$ python -q
>>> import numpy as np
>>> np.set_printoptions(precision=3, suppress=True, linewidth=100, sign=" ")
>>> tidy = lambda a: np.round(a, 3) + 0
>>> W0 = np.load("dump.npy")
>>> print(W0)
[[ 2  2  0  0  2  1  0  1  0  3  2]
 [ 0  0  3  3  2  1  0  1  3  3  1]
 [ 0  0  3  3  3  0  1  0  2  1  1]
 [ 0  0  0  0  1  2  0  2  3  3  2]
 [ 0  0  0  0  0  1  3  3  0  3  1]
 [ 0  0  0  0  0  3  1  2  0  3  3]
 [ 0  0  0  0  0  0  3  2  3  1  0]
 [ 0  0  0  0  0  0  0  0  0  1  1]
 [ 0  0  0  0  0  0  0  0  0  1  3]
 [ 0  0  0  0  0  0  0  0  0  3  2]
 [ 0  0  0  0  0  0  0  0  0  0  0]]
>>> # columns 0 and 1 are equal
>>> rk = np.linalg.matrix_rank(W0)
>>> print(rk)
9
>>> null = np.linalg.svd(W0)[2][rk:].T
>>> print(tidy(W0 @ null))
[[ 0.  0.]
 [ 0.  0.]
 [ 0.  0.]
 [ 0.  0.]
 [ 0.  0.]
 [ 0.  0.]
 [ 0.  0.]
 [ 0.  0.]
 [ 0.  0.]
 [ 0.  0.]
 [ 0.  0.]]
>>> print([int(np.linalg.matrix_rank(np.delete(W0, i, axis=0))) for i in range(11)])
[8, 8, 8, 8, 8, 8, 8, 9, 9, 9, 9]
>>> print(null.shape)
(11, 2)
>>> def softmax(z):
...     e = np.exp(z - z.max(axis=-1, keepdims=True))
...     return e / e.sum(axis=-1, keepdims=True)
... 
>>> print(tidy(softmax(W0[10] + 4)))
[ 0.091  0.091  0.091  0.091  0.091  0.091  0.091  0.091  0.091  0.091  0.091]
>>> scores = W0 @ W0.T / np.sqrt(11)
>>> print(tidy(softmax(scores)[10] @ W0))
[ 0.182  0.182  0.545  0.545  0.727  0.727  0.727  1.     1.     2.     1.455]
>>> print(softmax(scores).round(6).argmax(axis=1))
[ 0  1  1  3  4  5  6  5  5  5  0]
>>> print(tidy(np.sort(np.linalg.eigvals(W0))))
[ 0.  0.  0.  0.  0.  0.  2.  3.  3.  3.  3.]
>>> rng = np.random.default_rng(67031)
>>> idx = rng.permutation(11)
>>> print(idx)
[  3   5   1   7  10   2   4   0   9   8   6]
>>> M2 = W0[idx][:, idx]
>>> print(tidy(np.sort(np.abs(np.linalg.eigvals(M2)))))
[ 0.  0.  0.  0.  0.  0.  2.  3.  3.  3.  3.]
>>> print(np.allclose(M2, W0))
False
>>> F = np.loadtxt("m.csv", delimiter=",")
>>> print(F)
[[ -2.  -7.   1.  -8.   1.  -5.   7.   1.   6.  -8.]
 [ -1.  -9.   5. -16.   2. -12.   7.  -3.  -3. -15.]
 [-10.  -5.   3. -20.   9. -14.   7.   3.  -7. -23.]
 [ -7.   4.  -5. -11.  17. -23.  10.  -1.   1. -21.]
 [ -8.  -3.   3. -10.  21. -15.   6.   6.  -1. -28.]
 [  1.  -1.   1.  -6.  23.  -7.   7.  14.   3. -29.]
 [ -5.  -9.  -8.   2.  29. -11.   9.  23.  -1. -33.]
 [  4.  -8.  -4.  -2.  22. -10.   1.  19.  -8. -25.]
 [ -1.  -5.   2.  -8.  17.  -1.   4.  19.  -4. -31.]
 [ -1.  -2.  10. -15.   8.  -2.  -2.  19.  -4. -34.]
 [ -3. -11.   5. -10.  13.   5. -10.  25. -11. -40.]
 [ -4.  -5.  -4. -13.   5.   3. -12.  19. -19. -37.]
 [ -7.  -3.  -8. -18.   0.  -4.  -3.  13. -23. -41.]
 [ -5.   5.  -7. -27.   2.  -8.  -8.  21. -17. -46.]
 [ -5.  11.  -8. -33.  -2. -17.  -9.  28. -18. -52.]
 [ -7.   8.  -1. -38.   0. -21. -15.  35.  -9. -46.]
 [  0.  -1.   4. -41.  -4. -30. -17.  37. -16. -45.]
 [  9.   1.   8. -36.   0. -27. -25.  28. -23. -51.]
 [  1.   2.   8. -33.  -6. -18. -21.  22. -28. -59.]
 [  3.  -7.  17. -35.  -1. -20. -24.  24. -23. -62.]
 [  6.  -3.  18. -36.   5. -17. -17.  26. -29. -65.]
 [  0.  -5.  24. -45.   7.  -9. -17.  25. -37. -58.]
 [ -8.   1.  26. -37.  -2.  -3. -14.  26. -44. -61.]
 [ -1.  -3.  29. -31.   4. -12.  -7.  28. -44. -66.]
 [ -3.  -5.  29. -30.  -5. -15.  -5.  30. -41. -58.]
 [ -3. -14.  30. -39.  -7. -11.  -4.  22. -49. -60.]
 [ -3. -17.  27. -32. -13. -19. -12.  24. -41. -65.]
 [-11.  -9.  23. -36. -18. -20.  -6.  17. -49. -57.]
 [-11. -17.  16. -41.  -9. -15.   0.  21. -54. -48.]
 [ -7. -15.  19. -49. -16. -24.   6.  19. -61. -50.]
 [-10. -24.  24. -57. -24. -19.  11.  23. -67. -41.]
 [ -2. -33.  32. -54. -16. -26.  16.  21. -68. -34.]
 [ -3. -36.  34. -47. -19. -23.  17.  20. -70. -35.]
 [  4. -42.  35. -45. -27. -27.  12.  13. -79. -29.]
 [  0. -37.  43. -53. -21. -26.   7.   6. -72. -25.]
 [  4. -41.  48. -50. -19. -29.  15.  11. -73. -19.]
 [ 12. -41.  42. -54. -14. -31.  21.  16. -77. -15.]
 [ 10. -36.  51. -52. -19. -33.  27.   8. -86. -10.]]
>>> cov = np.cov(F, rowvar=False)
>>> print(np.argsort(-F.std(axis=0).round(6), kind="stable"))
[ 8  2  3  9  1  4  6  5  7  0]
>>> print(tidy(F.std(axis=0)))
[  5.596  14.5    16.88   16.579  14.022   9.647  12.86    9.345  27.205  16.554]
>>> print(tidy(np.polyfit(F[:, 4], F[:, 6], 1)))
[-0.206 -1.309]
>>> Xc = (F - F.mean(axis=0)) / F.std(axis=0)
>>> print(np.argwhere(np.abs(Xc) > 2))
[[  1   7]
 [  3   7]
 [  6   4]
 [ 10   5]
 [ 33   1]
 [ 35   1]
 [ 36   0]
 [ 36   1]
 [ 37   0]
 [ 37   2]
 [ 37   6]]
>>> coef = np.linalg.lstsq(np.delete(Xc, 9, axis=1), Xc[:, 9])[0]
>>> print(np.abs(coef).argmax())
8
>>> w1 = np.array([[-3, 0, 1, 0],
...     [0, 3, 1, -1],
...     [2, -3, 2, 2],
...     [0, -3, 2, 2],
...     [-3, 3, 0, -2],
...     [-2, 0, -2, -3],
...     [3, -3, 0, 1],
...     [-1, 1, 0, -1],
...     [2, -3, -2, -2],
...     [-3, 3, 3, 0]])
>>> coef = np.array([-7, -8, -1, 7])
>>> H = np.maximum(F @ w1 + coef, 0)
>>> print(tidy((H > 0).mean(axis=0)))
[ 0.947  0.474  0.184  0.711]
>>> print(np.linalg.matrix_rank(H))
4
>>> C = np.array([[-4, -3, -7], [2, 8, -2], [-1, 2, 6], [4, -5, -9]])
>>> print((H @ C).round(6).argmax(axis=1))
[ 1  0  0  0  1  1  1  1  1  1  1  1  1  1  1  1  1  1  1  0  0  1  0  0  0  0  0  0  0  0  0  0  0
  0  0  0  0  0]
>>> print(w1 @ C)
[[ 11  11  27]
 [  1  31   9]
 [ -8 -36 -14]
 [  0 -30   0]
 [ 10  43  33]
 [ -2  17  29]
 [-14 -38 -24]
 [  2  16  14]
 [-20 -24  -2]
 [ 15  39  33]]
>>> X = np.loadtxt("a.csv", delimiter=",")
>>> print(X)
[[  6.  -8.  -6.   9.   3.  -7.  -8.  -3.  -5.  -6.  -2.  -7.]
 [ -5.  -6.   4.   5.  -2.   4.  -1.   6.  -5.   5.  -8.   8.]
 [ -5.  -3.   4.   6.  -9.   0.   4.   8.   7.  -4.  -8.  -3.]
 [ -4.   7.   4.  -8.  -2.   3.  -9.   0.   8.   7.  -7.  -5.]
 [ -2.   8.   0.   8.  -1.   2.   5.   2.   3.   7.   7.  -9.]
 [  5.  -8.  -5.  -9.   7.  -7.  -2.   1.  -5.   2.   7.   4.]
 [ -8.  -3.  -3.  -8.  -5.   2.  -3.   6.  -5.  -8.   7.  -7.]
 [  9.  -1.  -8.   5.   4.   1.   2.   8.  -1.   2.   7.  -2.]
 [ -2.  -7.   7.   2.  -9.   5.  -5.   7.  -6.  -7.  -1.   1.]
 [ -7.  -9.   6.   8.   4.  -2.   3.  -1.  -3.   8.  -8.  -5.]
 [  9.   7.  -3.   7.   0.   2.  -1.   2.   1.  -6.  -4.  -2.]
 [  8.  -1.  -9.  -2.  -9.  -2.   8.  -5.  -6.  -8.  -6.  -7.]
 [ -4. -20.   2.  19.  -1.   1. -10.   9. -15.   4. -18.   9.]]
>>> T = np.stack([X, -2 * X, X[::-1]])
>>> print((T @ X.T).shape)
(3, 13, 13)
>>> print(tidy(np.linalg.norm(T, axis=(1, 2))))
[  79.025  158.051   79.025]
